In [1]: import numpy as np

In [2]: np.set_printoptions(suppress=True, linewidth=120)

In [3]: m1 = np.loadtxt("run7.csv", delimiter=",")

In [4]: m1
Out[4]: 
array([[  8.,   6.,   8.,  -9.],
       [  8.,  13.,  11.,  -2.],
       [  8.,  15.,  16.,  -2.],
       [  1.,  12.,   8.,  -2.],
       [ -8.,   4.,  10., -11.],
       [  1.,  -5.,  16.,  -7.],
       [ -6.,   2.,   9.,   0.],
       [ -1.,  -6.,   9.,  -3.],
       [  3.,  -6.,  12.,   5.],
       [  5.,  -2.,   7.,   4.],
       [  6.,  -8.,   4.,  -4.],
       [ 15.,  -5.,   3., -13.],
       [  8., -13.,   8.,  -5.],
       [ 10., -12.,   0.,   4.],
       [ 11., -17.,  -2.,  10.],
       [ 15., -24.,   7.,   6.],
       [  8., -29.,  12.,   0.],
       [  8., -35.,   7.,  -3.],
       [ -1., -33.,   5.,   1.],
       [ -4., -29.,  14.,   6.],
       [ -5., -29.,   7.,   3.],
       [  0., -22.,  -2.,   6.],
       [  5., -15.,  -1.,   6.],
       [ -2.,  -8.,  -1.,   5.],
       [  0.,  -1.,  -1.,   2.],
       [  7., -10.,   6.,   0.]])

In [5]: x0 = np.array([2, 2, 3, -1])

In [6]: h = np.maximum(m1 @ x0, 0)

In [7]: np.maximum(m1 @ x0, 0) - np.maximum(-m1 @ x0, 0)
Out[7]: 
array([ 61.,  77.,  96.,  52.,  33.,  47.,  19.,  16.,  25.,  23.,  12.,  42.,  19.,  -8., -28.,  -3.,  -6., -30.,
       -54., -30., -50., -56., -29., -28.,  -7.,  12.])

In [8]: np.round(np.tanh(m1 @ x0), 3)
Out[8]: 
array([ 1.   ,  1.   ,  1.   ,  1.   ,  1.   ,  1.   ,  1.   ,  1.   ,  1.   ,  1.   ,  1.   ,  1.   ,  1.   , -1.   ,
       -1.   , -0.995, -1.   , -1.   , -1.   , -1.   , -1.   , -1.   , -1.   , -1.   , -1.   ,  1.   ])

In [9]: np.flatnonzero(h > 1e-9)
Out[9]: array([ 0,  1,  2,  3,  4,  5,  6,  7,  8,  9, 10, 11, 12, 25])

In [10]: m1.T @ h
Out[10]: array([ 2705.,  2401.,  5543., -2211.])

In [11]: h
Out[11]: 
array([61., 77., 96., 52., 33., 47., 19., 16., 25., 23., 12., 42., 19.,  0.,  0.,  0.,  0.,  0.,  0.,  0.,  0.,  0.,
        0.,  0.,  0., 12.])

In [12]: Xc = m1 - m1.mean(axis=0)

In [13]: vecs = np.linalg.svd(Xc)[2][:1]

In [14]: M2 = Xc - Xc @ vecs.T @ vecs

In [15]: np.round((Xc @ vecs.T).std(axis=0), 3)
Out[15]: array([14.333])

In [16]: np.round(np.diag(vecs.T @ vecs), 3) + 0
Out[16]: array([0.   , 0.954, 0.01 , 0.036])

In [17]: np.linalg.norm(M2, axis=1).round(6).argmax()
Out[17]: np.int64(11)

In [18]: data = np.array([[10, 3, 1], [-3, -12, 0], [-3, 2, -24]])

In [19]: data
Out[19]: 
array([[ 10,   3,   1],
       [ -3, -12,   0],
       [ -3,   2, -24]])

In [20]: ev, vecs = np.linalg.eig(data)

In [21]: np.round(np.sort(np.linalg.eigvals(data @ data)), 3)
Out[21]: array([ 89.93 , 133.521, 572.549])

In [22]: np.abs(data).max()
Out[22]: np.int64(24)

In [23]: data.shape
Out[23]: (3, 3)

In [24]: np.round(np.linalg.svd(data, compute_uv=False), 3)
Out[24]: array([24.371, 14.152,  7.602])

In [25]: data.sum(axis=0)
Out[25]: array([  4,  -7, -23])

In [26]: np.round(data.mean(axis=0), 3)
Out[26]: array([ 1.333, -2.333, -7.667])

In [27]: rng = np.random.default_rng(722593)

In [28]: lab = rng.permutation(3)

In [29]: lab
Out[29]: array([2, 0, 1])

In [30]: M2 = data[lab][:, lab]

In [31]: np.trace(M2)
Out[31]: np.int64(-26)

In [32]: round(np.linalg.det(M2), 3), np.round(np.linalg.det(data[lab]), 3)
Out[32]: (np.float64(2622.0), np.float64(2622.0))

In [33]: round(np.abs(np.linalg.eigvals(data)).max(), 3)
Out[33]: np.float64(23.928)

In [34]: assert data == data.T
ValueError: The truth value of an array with more than one element is ambiguous. Use a.any() or a.all()


In [35]: (data - data.T) / 2
Out[35]: 
array([[ 0.,  3.,  2.],
       [-3.,  0., -1.],
       [-2.,  1.,  0.]])

In [36]: (data + data.T) / 2
Out[36]: 
array([[ 10.,   0.,  -1.],
       [  0., -12.,   1.],
       [ -1.,   1., -24.]])

In [37]: np.allclose(data @ data.T, data.T @ data)
Out[37]: False

In [38]: data @ data
Out[38]: 
array([[ 88,  -4, -14],
       [  6, 135,  -3],
       [ 36, -81, 573]])

In [39]: round(np.linalg.det(data), 3)
Out[39]: np.float64(2622.0)

In [40]: F = np.load("test7.npy")

In [41]: F
Out[41]: 
array([[ 2, -1,  1,  1, -1, -1],
       [-1,  2, -1,  1,  1, -1],
       [-1, -1,  2, -1,  1,  1],
       [ 1, -1, -1,  2, -1,  1],
       [ 1,  1, -1, -1,  2, -1],
       [-1,  1,  1, -1, -1,  2]])

In [42]: x0 = np.array([1, 2, -2, 1, 1, 1])

In [43]: y = F @ x0

In [44]: y
Out[44]: array([-3,  6, -6,  3,  5, -1])

In [45]: np.round(np.linalg.solve(F.T, F[0]), 3)
Out[45]: array([1., 0., 0., 0., 0., 0.])

In [46]: np.round(np.linalg.solve(F, F[:, 3]), 3) + 0
Out[46]: array([0., 0., 0., 1., 0., 0.])

In [47]: np.round(np.linalg.solve(F, y), 3)
Out[47]: array([ 1.,  2., -2.,  1.,  1.,  1.])

In [48]: lab = rng.permutation(6)

In [49]: M2 = F[:, lab] * rng.choice([-1, 1], 6)

In [50]: M2
Out[50]: 
array([[ 1,  1,  1,  2,  1, -1],
       [-1,  1, -2, -1, -1, -1],
       [-1, -1,  1, -1,  2,  1],
       [ 1,  2,  1,  1, -1,  1],
       [-2, -1, -1,  1, -1, -1],
       [ 1, -1, -1, -1,  1,  2]])

In [51]: Uu, _, Vt = np.linalg.svd(F.T @ M2)

In [52]: np.round(np.linalg.lstsq(F, M2)[0], 3) + 0
Out[52]: 
array([[ 0.,  0.,  0.,  1.,  0.,  0.],
       [ 0.,  0., -1.,  0.,  0.,  0.],
       [ 0.,  0.,  0.,  0.,  1.,  0.],
       [ 0.,  1.,  0.,  0.,  0.,  0.],
       [-1.,  0.,  0.,  0.,  0.,  0.],
       [ 0.,  0.,  0.,  0.,  0.,  1.]])

In [53]: np.round(Uu @ Vt, 3) + 0
Out[53]: 
array([[ 0.,  0.,  0.,  1.,  0.,  0.],
       [ 0.,  0., -1.,  0.,  0.,  0.],
       [ 0.,  0.,  0.,  0.,  1.,  0.],
       [ 0.,  1.,  0.,  0.,  0.,  0.],
       [-1.,  0.,  0.,  0.,  0.,  0.],
       [ 0.,  0.,  0.,  0.,  0.,  1.]])

In [54]: np.trace(M2)
Out[54]: np.int64(5)

In [55]: np.linalg.determinant(M2)
AttributeError: module 'numpy.linalg' has no attribute 'determinant'


In [56]: assert M2 == M2.T
ValueError: The truth value of an array with more than one element is ambiguous. Use a.any() or a.all()


In [57]: np.linalg.matrix_power(M2, 3)
Out[57]: 
array([[ -3,  13,  -2,  -7,  -7,   1],
       [  6,  11,  -1,  -1,  -7, -11],
       [  1, -19,   3,  -2,   1,  11],
       [ -5,  -1, -13,  -1,  -2,  -7],
       [  7,   2,   1,  -7,  11,   5],
       [  7,   1,   7,  13,  -1,   2]])

In [58]: np.round(np.sort(np.abs(np.linalg.eigvals(M2))), 3)
Out[58]: array([2.302, 2.302, 2.364, 2.364, 2.403, 2.403])

In [59]: J = np.load("sample15.npy")

In [60]: J
Out[60]: 
array([[1, 0, 0, 0],
       [0, 1, 0, 0],
       [0, 0, 1, 0],
       [0, 0, 0, 1]])

In [61]: ev, vecs = np.linalg.eig(J)

In [62]: np.prod(ev)
Out[62]: np.float64(1.0)

In [63]: np.round(np.sort(np.linalg.eigvals(J.T)), 3)
Out[63]: array([1., 1., 1., 1.])

In [64]: ev
Out[64]: array([1., 1., 1., 1.])

In [65]: Uu, sigma, Vt = np.linalg.svd(data, full_matrices=False)

In [66]: np.round(Uu.T @ data @ Vt.T, 3) + 0
Out[66]: 
array([[24.371,  0.   ,  0.   ],
       [ 0.   , 14.152,  0.   ],
       [ 0.   ,  0.   ,  7.602]])

In [67]: np.round(Uu.T @ Uu, 3) + 0
Out[67]: 
array([[1., 0., 0.],
       [0., 1., 0.],
       [0., 0., 1.]])

In [68]: np.allclose(Uu * sigma @ Vt, data)
Out[68]: True

In [69]: np.abs(Uu[:, 0]).round(6).argmax()
Out[69]: np.int64(2)

In [70]: Uu.shape, sigma.shape, Vt.shape
Out[70]: ((3, 3), (3,), (3, 3))

In [71]: np.round(Vt @ Vt.T, 3) + 0
Out[71]: 
array([[1., 0., 0.],
       [0., 1., 0.],
       [0., 0., 1.]])
